In [1]: import numpy as np

In [2]: np.set_printoptions(precision=1, suppress=True, linewidth=200, legacy="1.25")

In [3]: def rd(a):
   ...:     return np.round(a, 1) + 0
   ...: 

In [4]: B = np.array([[1, -2], [-2, 0]])

In [5]: W2 = np.array([[-3, 5, -9], [-9, -1, 6], [-2, -3, 2]])

In [6]: X = np.kron(B, W2)

In [7]: print(X)
[[ -3   5  -9   6 -10  18]
 [ -9  -1   6  18   2 -12]
 [ -2  -3   2   4   6  -4]
 [  6 -10  18   0   0   0]
 [ 18   2 -12   0   0   0]
 [  4   6  -4   0   0   0]]

In [8]: B = np.inv(X)
AttributeError: module 'numpy' has no attribute 'inv'


In [9]: B = np.linalg.inv(X)

In [10]: print((np.abs(B) > 1e-9).astype(int))
[[0 0 0 1 1 1]
 [0 0 0 1 1 1]
 [0 0 0 1 1 1]
 [1 1 1 1 1 1]
 [1 1 1 1 1 1]
 [1 1 1 1 1 1]]

In [11]: M = np.loadtxt("sample11.csv", delimiter=",")

In [12]: print(M)
[[ 1.2  1.9  0.3  1.4  0.5  2.2 -1.1 -1.   0.2  0.5  0.8 -0.4  1.7  0.2]
 [ 1.1  1.   0.7  0.   0.6 -0.3 -0.5  1.4 -0.7  0.   1.7  0.2  0.8 -1.4]
 [-0.7  0.1  0.4 -0.2 -1.   0.6  1.2 -1.  -1.1 -0.4  1.1 -1.2  2.4  0. ]
 [-2.7 -2.4  3.9 -3.3 -0.3  1.8  1.5  1.8  3.  -3.3 -2.1 -1.5 -4.5 -0.3]
 [ 0.1 -0.6 -1.2  0.7  0.8 -0.9  0.6  0.3 -1.   1.4  0.2  0.1  0.5  0.7]
 [ 0.4 -0.1  1.  -1.2  1.1 -1.1  0.8  0.4  0.2  0.8 -1.9 -1.1  0.3  0.1]
 [ 1.2  0.2 -0.6  1.  -1.3 -2.4 -0.4  0.1 -1.7  0.5 -0.2 -0.9  0.8 -2.1]
 [-0.3  1.8 -1.6 -1.9 -0.4 -0.7  3.1 -0.2 -2.5 -0.3  1.2  0.   0.  -0.9]
 [-0.7  1.4  0.1 -1.6  1.8  0.8 -0.2 -2.4  0.5 -1.3  0.5  0.1 -0.5  1. ]
 [ 0.1  0.   1.5 -1.7  0.7 -2.5  0.8  1.6 -0.1  0.8  0.2  1.  -1.5 -0.1]
 [-0.4  1.1  0.  -1.3 -0.1 -0.1  0.3 -0.7  0.3 -0.6 -0.4  2.2 -1.7  1. ]
 [-0.4  0.3 -2.4 -0.9 -1.9  1.   0.7 -1.  -0.8  1.  -1.4 -0.1 -0.9 -0.7]
 [ 0.   0.4  0.8 -1.4  1.6 -1.3 -0.1 -1.8 -1.3 -0.1  0.6 -0.7  0.6  1.1]
 [-1.   0.3 -0.4 -0.8  0.3  0.6  1.3 -0.6  0.6  1.   0.1 -0.9 -1.   1. ]
 [ 0.4 -1.4  0.1 -0.4  1.6 -2.9  0.8  0.9 -1.   0.9  2.   0.  -2.1 -0.3]
 [ 1.  -1.   1.7 -0.5  1.3  1.4 -0.8 -0.7  0.6 -0.3 -0.2  2.9  0.1 -0.3]
 [-1.5  0.9  0.2  0.9  0.2  0.6 -0.4  1.4  1.2 -0.3  0.1 -0.4 -0.3 -0.3]
 [ 0.9 -0.7  0.6 -2.3  0.1 -1.   0.5 -0.1  0.9  0.1 -1.7  1.5  1.2 -1. ]
 [-1.   0.7  0.4 -0.9  0.4 -0.1  0.6  1.1 -2.  -0.7 -1.7  0.9  1.4 -0.7]
 [-0.2  0.2 -1.2  0.6  0.4  2.  -0.4  0.1  0.8 -3.2  0.7  0.5 -0.7 -1. ]
 [ 0.2 -1.   0.2 -0.4  0.5 -2.1  1.1  0.5  1.8  1.8 -1.7 -0.3 -0.2 -2. ]
 [-0.6  0.7 -2.4 -1.7 -1.6  0.5  1.   0.  -1.1 -2.2 -0.4  0.1  0.   0.7]
 [ 0.7  1.   0.  -0.1  0.6  0.8 -0.8 -0.5  0.3 -0.4 -0.6 -0.3  0.6 -0.2]
 [ 1.4 -0.2  1.7 -0.9  0.  -0.9 -1.6  1.1  1.8 -0.7  0.2  0.1 -0.1  2.5]
 [ 0.2 -0.8 -0.6 -0.5  1.7 -0.3 -0.5  1.1 -0.5 -0.2  0.2 -1.1  1.  -1.5]
 [ 1.8  0.2 -0.9 -0.1 -0.6 -0.1  0.4  1.6  0.1  0.5  1.  -0.8  0.8  0.1]
 [-0.4 -0.6 -0.6  2.1 -0.4 -0.2  0.3 -0.9  0.  -0.9 -0.1  0.3 -0.1  1.1]
 [-2.2 -0.6  0.1 -1.   0.   0.1 -0.3  0.1  1.6 -0.9  0.4  0.5  1.1  1.6]
 [ 0.6 -0.6  0.  -0.6 -1.3  1.  -0.4  1.5  1.1  0.9 -1.1 -1.7 -1.   1.9]
 [-1.2  0.3 -0.5  1.9  0.3  0.2  0.8  0.1  0.7 -0.7  0.2  1.3  1.3  0.3]
 [-1.2 -1.1  2.2  0.7  2.3 -0.7  1.6 -1.   0.9 -0.6 -1.4  1.6  0.7  0.6]
 [-1.5  0.7 -0.4 -1.5  1.   1.1  1.1 -0.9  0.8 -1.4  0.2  0.3  0.7 -1. ]
 [ 1.1  0.9  1.   1.4  2.1 -0.5 -1.6  1.6 -0.3  0.2  0.6 -0.8 -0.4  0.6]
 [-0.5 -1.   1.9 -1.2  0.7  0.  -0.6 -0.7  1.8 -0.6  0.2 -0.7  0.4  0.7]
 [-1.1  1.1 -1.2 -1.1 -0.8 -1.2  1.3  0.1  0.   2.   0.1 -0.5  0.2  1.8]
 [ 0.1  0.2  2.3  1.8 -1.9 -1.7  0.3  0.   0.   0.  -0.5 -1.   0.2 -0.6]
 [ 1.3  1.1 -0.9 -1.1 -0.7  0.9  1.2  0.   1.2 -0.7  0.1 -1.8  0.1  0.1]
 [ 0.5  0.6 -0.3 -0.9 -1.3  0.9 -0.9 -0.6  0.7  1.1 -1.2  0.2 -0.2  1.3]
 [-0.6  0.7  1.5  1.4  0.8  0.8  0.7 -1.4 -0.3 -0.3  0.4 -0.4 -0.7 -0.4]
 [-1.5 -0.7 -0.2  0.7 -0.3  0.7 -0.2 -0.9  0.1 -0.3  0.1  1.2  0.   1.6]
 [ 1.3  1.   1.5 -0.1  1.2 -1.  -0.3  0.8 -0.6  1.3  0.5  0.6  0.4  1.2]]

In [13]: labels = M[:, 13] > np.median(M[:, 13])

In [14]: r0 = M[labels].mean(axis=0) - M[~labels].mean(axis=0)

In [15]: print(rd((((M - M.mean(axis=0)) @ r0 > 0) == labels).mean()))
0.9

In [16]: print(labels.astype(int))
[1 0 0 0 1 0 0 0 1 0 1 0 1 1 0 0 0 0 0 0 0 1 0 1 0 0 1 1 1 1 1 0 1 1 1 0 0 1 0 1 1]

In [17]: print(np.argsort(-np.abs(r0).round(6), kind="stable"))
[13  7  6  3  8 11  0  9  5  4  1 10 12  2]

In [18]: print(rd(r0))
[-0.3  0.1 -0.1  0.3  0.2  0.2 -0.5 -0.5  0.3  0.2  0.1  0.3  0.1  1.8]

In [19]: print(((M - M.mean(axis=0)) @ r0 > 0).astype(int))
[1 0 0 0 1 0 0 0 1 0 1 0 1 1 0 1 0 0 0 0 0 0 1 1 0 0 1 1 1 1 1 0 1 1 1 0 0 1 1 1 1]
